% python3 -q
>>> import numpy as np
>>> import numpy.linalg as la
>>> np.set_printoptions(precision=1, suppress=True, linewidth=120)
>>> r0 = np.array([2, 1, -3])
>>> M = 4 * np.eye(3) + np.outer(r0, r0)
>>> print(M)
[[ 8.  2. -6.]
 [ 2.  5. -3.]
 [-6. -3. 13.]]
>>> # equal to its transpose
>>> w, V = la.eig(M)
>>> print(w)
[ 4. 18.  4.]
>>> print(np.sort(la.eigvals(la.inv(M))))
[0.1 0.2 0.3]
>>> B = la.inv(M)
>>> print(la.det(M) * B)
[[56. -8. 24.]
 [-8. 68. 12.]
 [24. 12. 36.]]
>>> print(np.round(M @ B, 1) + 0)
[[1. 0. 0.]
 [0. 1. 0.]
 [0. 0. 1.]]
>>> print(la.inv(B))
[[ 8.  2. -6.]
 [ 2.  5. -3.]
 [-6. -3. 13.]]
>>> K = np.loadtxt("data.csv", delimiter=",")
>>> print(K)
[[ 0.1  1.1  0.8]
 [ 0.   1.2  1. ]
 [ 0.1  1.   1. ]
 [ 0.2  0.9  0.9]
 [ 0.  -1.9 -0.1]
 [ 0.  -2.  -0.1]
 [-0.1 -2.1  0. ]
 [ 0.  -2.1 -0.1]
 [ 2.1 -1.  -1.9]
 [ 2.  -1.  -2.1]
 [ 2.1 -1.1 -1.9]
 [ 1.9 -1.1 -1.8]]
>>> Ac = (K - K.mean(axis=0)) / K.std(axis=0)
>>> print(np.argwhere(np.abs(Ac) > 2))
[]
>>> b = la.lstsq(np.delete(Ac, 0, axis=1), Ac[:, 0])[0]
>>> print(b)
[ 0.5 -1.2]
>>> idx = K[:, 2] > np.median(K[:, 2])
>>> r0 = K[idx].mean(axis=0) - K[~idx].mean(axis=0)
>>> print(idx.astype(int))
[1 1 1 1 0 0 1 0 0 0 0 0]
>>> print(((K - K.mean(axis=0)) @ r0 > 0).astype(int))
[1 1 1 1 0 0 0 0 0 0 0 0]
>>> W0 = np.load("mat.npy")
>>> print(W0)
[[-1.  0.  0.]
 [ 0.  1.  0.]
 [ 0.  0. -1.]]
>>> P = np.triu(np.array([[-2, 1, -1], [0, -2, 1], [3, -2, -1]]), 1) + np.eye(3)
>>> B = P @ W0 @ la.inv(P)
>>> print(la.matrix_rank(B))
3
>>> print(np.round(la.det(B), 1))
1.0
>>> print(P @ W0 - W0 @ P)
[[ 0.  2.  0.]
 [ 0.  0. -2.]
 [ 0.  0.  0.]]
>>> print(la.eigvals(W0))
[-1.  1. -1.]
>>> print(np.einsum("ii->", W0))
-1.0
>>> print(np.einsum("ij,ji->", W0, W0))
3.0
>>> w, V = la.eig(W0)
>>> print(np.prod(w))
1.0
>>> print(np.sort(la.eigvals(la.inv(W0))))
[-1. -1.  1.]
>>> print(W0 @ V[:, 0] - w[0] * V[:, 0])
[0. 0. 0.]
>>> vec = np.array([-2, -1, 0])
>>> y = W0 @ vec
>>> print(y)
[ 2. -1.  0.]
>>> print(la.solve(W0.T, W0[0]))
[ 1.  0. -0.]
>>> B = W0 / la.norm(W0, axis=1, keepdims=True)
>>> gram = B @ B.T
>>> print(np.degrees(np.arccos(np.clip(gram[1, 2], -1, 1))))
90.0
>>> print(np.argwhere(np.triu(np.abs(gram) > 0.95, 1)))
[]
>>> E = np.load("dump.npy")
>>> print(E)
[[-2  1]
 [ 1 -2]]
>>> rng = np.random.default_rng(374832)
>>> B = E + rng.integers(-2, 3, (2, 1)) @ rng.integers(-2, 3, (1, 2))
>>> print(B)
[[-2  1]
 [ 1 -2]]
>>> print(la.matrix_rank(B - E, tol=1e-8))
0
>>> B = la.inv(E)
>>> print(E @ B)
[[1. 0.]
 [0. 1.]]
>>> print(round(la.det(E) * la.det(B), 1))
1.0
>>> print(np.round(la.cond(E), 1))
3.0
>>> print(B)
[[-0.7 -0.3]
 [-0.3 -0.7]]
>>> print((np.abs(B) > 1e-9).astype(int))
[[1 1]
 [1 1]]
>>> idx = rng.permutation(2)
>>> print(idx)
[1 0]
>>> B = E[idx][:, idx]
>>> print(np.diag(B))
[-2 -2]
>>> print(np.sort(np.abs(la.eigvals(B))))
[1. 3.]
>>> print(np.trace(B))
-4
>>> A = np.loadtxt("case8.csv", delimiter=",")
>>> print(A)
[[-1.5 -0.5]
 [-1.1  0.2]]
>>> # column 0 dominates
>>> gram = A.T @ A
>>> print(round(float(np.trace(gram)), 1), np.round((A ** 2).sum(), 1))
3.8 3.8
>>> print(gram)
[[3.5 0.5]
 [0.5 0.3]]
>>> print(np.diag(gram))
[3.5 0.3]
>>> print((A @ A.T).shape)
(2, 2)
>>> print(la.matrix_rank(gram))
2
>>> print(la.eigvalsh(gram)[::-1])
[3.5 0.2]
>>> q, _ = la.qr(np.array([[-0.1, -0.5, -0.8, 0.9],
...     [-0.4, 0.9, -0.8, -1.3],
...     [0.7, 1.7, -0.8, 0.0],
...     [-0.1, 0.7, -1.2, 0.0]]))
>>> J = 4 * q
>>> print(J)
[[-0.5  0.8 -3.4 -1.9]
 [-2.  -3.   0.5 -1.7]
 [ 3.4 -1.8 -0.5 -0.8]
 [-0.5 -1.8 -2.   3. ]]
>>> q, V = la.qr(K[:, :1])[0], la.qr(K[:, 1:])[0]
>>> s = la.svd(q.T @ V, compute_uv=False)
>>> print((s > 0.9).sum())
0
>>> print(round(float(la.norm(q @ q.T - V @ V.T, 2)), 1))
1.0
>>> print(np.degrees(np.arccos(s.clip(0, 1))))
[27.3]
>>> arr = np.array([[-5, 4], [4, -5]])
>>> idx = rng.permutation(2)
>>> print(idx)
[0 1]
>>> B = arr[idx][:, idx]
>>> print(B)
[[-5  4]
 [ 4 -5]]
>>> print(la.matrix_power(arr, 4))
[[ 3281 -3280]
 [-3280  3281]]
>>> print(arr @ arr)
[[ 41 -40]
 [-40  41]]
>>> print(np.allclose(arr @ arr.T, arr.T @ arr))
True
>>> print(np.allclose(arr, arr.T))
True
>>> print(round(np.abs(la.eigvals(arr)).max(), 1))
9.0
>>> vec = np.array([1, 0])
>>> a = np.maximum(arr @ vec, 0)
>>> print(a)
[0 4]
>>> print(np.maximum(arr @ (3 * vec), 0))
[ 0 12]
>>> print(np.flatnonzero(a > 1e-9))
[1]
>>> print(arr * (a > 1e-9)[:, None])
[[ 0  0]
 [ 4 -5]]
>>> print(np.tanh(arr @ vec))
[-1.  1.]
>>> print(np.maximum(arr @ vec, 0) - np.maximum(-arr @ vec, 0))
[-5  4]
>>> print(round(la.eigvalsh(arr).min(), 1))
-9.0
>>> B = la.inv(arr)
>>> print((np.abs(B) > 1e-9).astype(int))
[[1 1]
 [1 1]]
>>> print(B)
[[-0.6 -0.4]
 [-0.4 -0.6]]
>>> print(la.det(arr) * B)
[[-5. -4.]
 [-4. -5.]]
>>> print(round(la.slogdet(arr)[0], 1))
1.0
>>> print(np.allclose(B, arr.T))
False
>>> X = np.loadtxt("arr.csv", delimiter=",")
>>> print(X)
[[ 5. -3.  7.]
 [-8.  3. -3.]
 [-8. -1.  9.]]
>>> print(round(la.det(2 * X), 1), round(la.det(X), 1))
448.0 56.0
>>> print(np.einsum("ii->", X))
17.0
>>> print(np.einsum("ij,ji->", X, X))
57.0
>>> idx = rng.permutation(3)
>>> B = X[:, idx] * rng.choice([-1, 1], 3)
>>> print(B)
[[-5. -7. -3.]
 [ 8.  3.  3.]
 [ 8. -9. -1.]]
>>> Uu, _, vt = la.svd(X.T @ B)
>>> print(np.round(la.lstsq(X, B)[0], 1) + 0)
[[-1.  0.  0.]
 [ 0.  0.  1.]
 [ 0. -1.  0.]]
>>> print(idx)
[0 2 1]
